In [1]: import numpy as np

In [2]: np.set_printoptions(precision=1, suppress=True, linewidth=200)

In [3]: mat = np.load("sample18.npy")

In [4]: mat
Out[4]: 
array([[0, 0, 0, 0, 0, 0],
       [0, 0, 0, 0, 0, 0],
       [0, 0, 0, 1, 0, 1],
       [0, 0, 1, 0, 0, 1],
       [0, 0, 0, 0, 0, 1],
       [0, 0, 1, 1, 1, 0]])

In [5]: ev, V = np.linalg.eigh(mat)

In [6]: vec = np.array([3, 2, 1, 2, 3, 2])

In [7]: V * np.abs(ev) @ V.T
Out[7]: 
array([[ 0. ,  0. ,  0. ,  0. ,  0. ,  0. ],
       [ 0. ,  0. ,  0. ,  0. ,  0. ,  0. ],
       [ 0. ,  0. ,  1.3,  0.3,  0.5,  0.3],
       [ 0. ,  0. ,  0.3,  1.3,  0.5,  0.3],
       [ 0. ,  0. ,  0.5,  0.5,  0.8, -0.1],
       [ 0. ,  0. ,  0.3,  0.3, -0.1,  1.7]])

In [8]: np.abs(mat).sum(axis=1).max(), np.round(np.abs(ev).max(), 1)
Out[8]: (np.int64(3), np.float64(2.2))

In [9]: (np.sign(V[:, -1].round(6)) == np.sign(V[0, -1].round(6))).astype(int)
Out[9]: array([1, 1, 0, 0, 0, 0])

In [10]: rk = np.linalg.matrix_rank(mat)

In [11]: print(rk)
4

In [12]: null = np.linalg.svd(mat)[2][rk:].T

In [13]: null @ null.T
Out[13]: 
array([[1., 0., 0., 0., 0., 0.],
       [0., 1., 0., 0., 0., 0.],
       [0., 0., 0., 0., 0., 0.],
       [0., 0., 0., 0., 0., 0.],
       [0., 0., 0., 0., 0., 0.],
       [0., 0., 0., 0., 0., 0.]])

In [14]: null.shape
Out[14]: (6, 2)

In [15]: np.linalg.matrix_rank(mat.T @ mat), np.linalg.matrix_rank(mat @ mat.T)
Out[15]: (np.int64(4), np.int64(4))

In [16]: [int(np.linalg.matrix_rank(np.delete(mat, i, axis=0))) for i in range(6)]
Out[16]: [4, 4, 3, 3, 3, 3]

In [17]: print(mat @ null)
[[0. 0.]
 [0. 0.]
 [0. 0.]
 [0. 0.]
 [0. 0.]
 [0. 0.]]

In [18]: print([int(np.linalg.matrix_rank(mat[:i])) for i in range(1, len(mat) + 1)])
[0, 0, 1, 2, 3, 4]

In [19]: np.allclose(mat @ null, 0)
Out[19]: True

In [20]: X = np.load("test10.npy")

In [21]: X
Out[21]: 
array([[1, 2, 2, 0, 2, 2, 2],
       [0, 2, 1, 1, 0, 3, 0],
       [0, 0, 0, 1, 0, 1, 2],
       [0, 0, 0, 0, 1, 3, 0],
       [0, 0, 0, 0, 2, 2, 3],
       [0, 0, 0, 0, 0, 2, 1],
       [0, 0, 0, 0, 0, 0, 0]])

In [22]: # looks like rank 6

In [23]: left, sigma, vt = np.linalg.svd(X)

In [24]: V = vt[:(sigma > 1e-8).sum()]

In [25]: rng = np.random.default_rng(53)

In [26]: vec = X[0] + -2 * X[2] + rng.integers(2) * np.eye(7)[1]

In [27]: vec
Out[27]: array([ 1.,  3.,  2., -2.,  2.,  0., -2.])

In [28]: np.diag(V.T @ V)
Out[28]: array([0.6, 0.9, 0.6, 1. , 1. , 1. , 1. ])

In [29]: np.linalg.matrix_rank(np.vstack([X, vec]))
Out[29]: np.int64(7)

In [30]: left, sigma, vt = np.linalg.svd(mat)

In [31]: V = vt[:(sigma > 1e-8).sum()]

In [32]: vec = mat[1] + -3 * mat[0] + rng.integers(2) * np.eye(6)[0]

In [33]: vec
Out[33]: array([0., 0., 0., 0., 0., 0.])

In [34]: np.round(V.T @ V, 1) + 0
Out[34]: 
array([[0., 0., 0., 0., 0., 0.],
       [0., 0., 0., 0., 0., 0.],
       [0., 0., 1., 0., 0., 0.],
       [0., 0., 0., 1., 0., 0.],
       [0., 0., 0., 0., 1., 0.],
       [0., 0., 0., 0., 0., 1.]])

In [35]: np.linalg.matrix_rank(np.vstack([mat, vec]))
Out[35]: np.int64(4)

In [36]: np.allclose(V.T @ V @ vec, vec)
Out[36]: True

In [37]: np.diag(V.T @ V)
Out[37]: array([0., 0., 1., 1., 1., 1.])

In [38]: vec = np.array([3, 2, 1, 1, 2, 1, 3])

In [39]: h = np.maximum(X @ vec, 0)

In [40]: np.maximum(X @ (3 * vec), 0)
Out[40]: array([63, 27, 24, 15, 45, 15,  0])

In [41]: X.T @ h
Out[41]: array([ 21,  60,  51,  17,  77, 132, 108])

In [42]: round(np.trace(np.linalg.pinv(X) @ X), 1)
Out[42]: np.float64(6.0)

In [43]: print(np.unique(X.round(6), axis=0).shape)
(7, 7)

In [44]: print(np.linalg.lstsq(X[:-1].T, X[-1])[2])
6

In [45]: cov = X.T @ X

In [46]: (X @ X.T).shape
Out[46]: (7, 7)

In [47]: np.linalg.matrix_rank(cov)
Out[47]: np.int64(6)

In [48]: arr = np.loadtxt("mat.csv", delimiter=",")

In [49]: arr
Out[49]: 
array([[3., 0., 0., 0., 2., 1., 2., 3., 0., 2., 3., 2.],
       [2., 3., 0., 0., 0., 2., 1., 2., 3., 0., 2., 3.],
       [3., 2., 3., 0., 0., 0., 2., 1., 2., 3., 0., 2.],
       [2., 3., 2., 3., 0., 0., 0., 2., 1., 2., 3., 0.],
       [0., 2., 3., 2., 3., 0., 0., 0., 2., 1., 2., 3.],
       [3., 0., 2., 3., 2., 3., 0., 0., 0., 2., 1., 2.],
       [2., 3., 0., 2., 3., 2., 3., 0., 0., 0., 2., 1.],
       [1., 2., 3., 0., 2., 3., 2., 3., 0., 0., 0., 2.],
       [2., 1., 2., 3., 0., 2., 3., 2., 3., 0., 0., 0.],
       [0., 2., 1., 2., 3., 0., 2., 3., 2., 3., 0., 0.],
       [0., 0., 2., 1., 2., 3., 0., 2., 3., 2., 3., 0.],
       [0., 0., 0., 2., 1., 2., 3., 0., 2., 3., 2., 3.]])

In [50]: arr @ (-1.0) ** np.arange(12)
Out[50]: array([ 2., -2.,  2., -2.,  2., -2.,  2., -2.,  2., -2.,  2., -2.])

In [51]: np.allclose(arr @ arr.T, arr.T @ arr)
Out[51]: True

In [52]: np.sort(np.abs(np.fft.fft(arr[0]))), np.sort(np.linalg.svd(arr, compute_uv=False))
Out[52]: 
(array([ 2. ,  2. ,  2. ,  4.5,  4.5,  4.6,  4.6,  4.9,  4.9,  5.6,  5.6, 18. ]),
 array([ 2. ,  2. ,  2. ,  4.5,  4.5,  4.6,  4.6,  4.9,  4.9,  5.6,  5.6, 18. ]))

In [53]: arr @ np.ones(12)
Out[53]: array([18., 18., 18., 18., 18., 18., 18., 18., 18., 18., 18., 18.])

In [54]: vec = np.array([8, 0, 2, 1, 5, 0, 6, 1, 5, 2, 9, 8])

In [55]: rhs = arr @ vec

In [56]: c, lr = np.zeros(12), 1 / np.linalg.norm(arr, 2) ** 2

In [57]: for i in range(200):
    ...:     c -= lr * arr.T @ (arr @ c - rhs)
    ...:     if i % 50 == 0: print(i, round(np.linalg.norm(arr @ c - rhs), 1))
    ...: 
0 41.2
50 7.9
100 4.2
150 2.3

In [58]: print(c)
[7.8 0.3 1.9 1.  4.8 0.3 5.9 1.  4.8 2.3 8.9 8. ]

In [59]: print(round(np.linalg.cond(arr), 1))
9.0

In [60]: feats = np.array([[1, -2, 4, -8],
    ...:     [1, -1, 1, -1],
    ...:     [1, 0, 0, 0],
    ...:     [1, 1, 1, 1],
    ...:     [1, 2, 4, 8],
    ...:     [1, 3, 9, 27],
    ...:     [1, 4, 16, 64],
    ...:     [1, 5, 25, 125]])

In [61]: print(np.argsort(-np.linalg.norm(feats, axis=0).round(6), kind="stable")[:3])
[3 2 1]

In [62]: print([round(float(x), 1) for x in np.linalg.svd(feats, compute_uv=False)[:3]])
[146.9, 7.7, 3.4]

In [63]: print(np.linalg.matrix_rank(feats, rtol=0.1))
1

In [64]: np.linalg.cond(feats) > 100
Out[64]: np.False_

In [65]: A2 = feats + rng.integers(-2, 3, (8, 1)) @ rng.integers(-2, 3, (1, 4))

In [66]: A2
Out[66]: 
array([[ -1,  -1,   5,  -6],
       [ -1,   0,   2,   1],
       [ -3,   2,   2,   4],
       [  3,   0,   0,  -1],
       [  1,   2,   4,   8],
       [ -3,   5,  11,  31],
       [  3,   3,  15,  62],
       [  5,   3,  23, 121]])

In [67]: print(np.round(np.linalg.svd(A2 - feats, compute_uv=False), 1) + 0)
[12.6  0.   0.   0. ]

In [68]: A2 - feats
Out[68]: 
array([[-2,  1,  1,  2],
       [-2,  1,  1,  2],
       [-4,  2,  2,  4],
       [ 2, -1, -1, -2],
       [ 0,  0,  0,  0],
       [-4,  2,  2,  4],
       [ 2, -1, -1, -2],
       [ 4, -2, -2, -4]])

In [69]: cov = feats.T @ feats

In [70]: np.allclose(cov, cov.T)
Out[70]: True

In [71]: np.linalg.svd(feats, compute_uv=False) ** 2
Out[71]: array([21570.5,    59.7,    11.6,     2.3])

In [72]: print(np.linalg.eigvalsh(cov)[::-1])
[21570.5    59.7    11.6     2.3]

In [73]: np.trace(cov), (feats ** 2).sum()
Out[73]: (np.int64(21644), np.int64(21644))

In [74]: np.linalg.matrix_rank(cov)
Out[74]: np.int64(4)

In [75]: cov
Out[75]: 
array([[    8,    12,    60,   216],
       [   12,    60,   216,   996],
       [   60,   216,   996,  4392],
       [  216,   996,  4392, 20580]])

In [76]: np.diag(cov)
Out[76]: array([    8,    60,   996, 20580])

In [77]: ev, V = np.linalg.eigvalsh(cov)
---------------------------------------------------------------------------
ValueError                                Traceback (most recent call last)
Cell In[77], line 1
----> 1 ev, V = np.linalg.eigvalsh(cov)

ValueError: too many values to unpack (expected 2)

In [78]: ev, V = np.linalg.eigh(cov)

In [79]: print(np.round(V.T @ V, 1) + 0)
[[1. 0. 0. 0.]
 [0. 1. 0. 0.]
 [0. 0. 1. 0.]
 [0. 0. 0. 1.]]

In [80]: np.linalg.eigvalsh(cov + 3 * np.eye(4))
Out[80]: array([    5.3,    14.6,    62.7, 21573.5])

In [81]: np.round(np.abs(V[:, -1]), 1) + 0
Out[81]: array([0. , 0. , 0.2, 1. ])

In [82]: round(ev.sum(), 1), np.trace(cov)
Out[82]: (np.float64(21644.0), np.int64(21644))

In [83]: ev
Out[83]: array([    2.3,    11.6,    59.7, 21570.5])
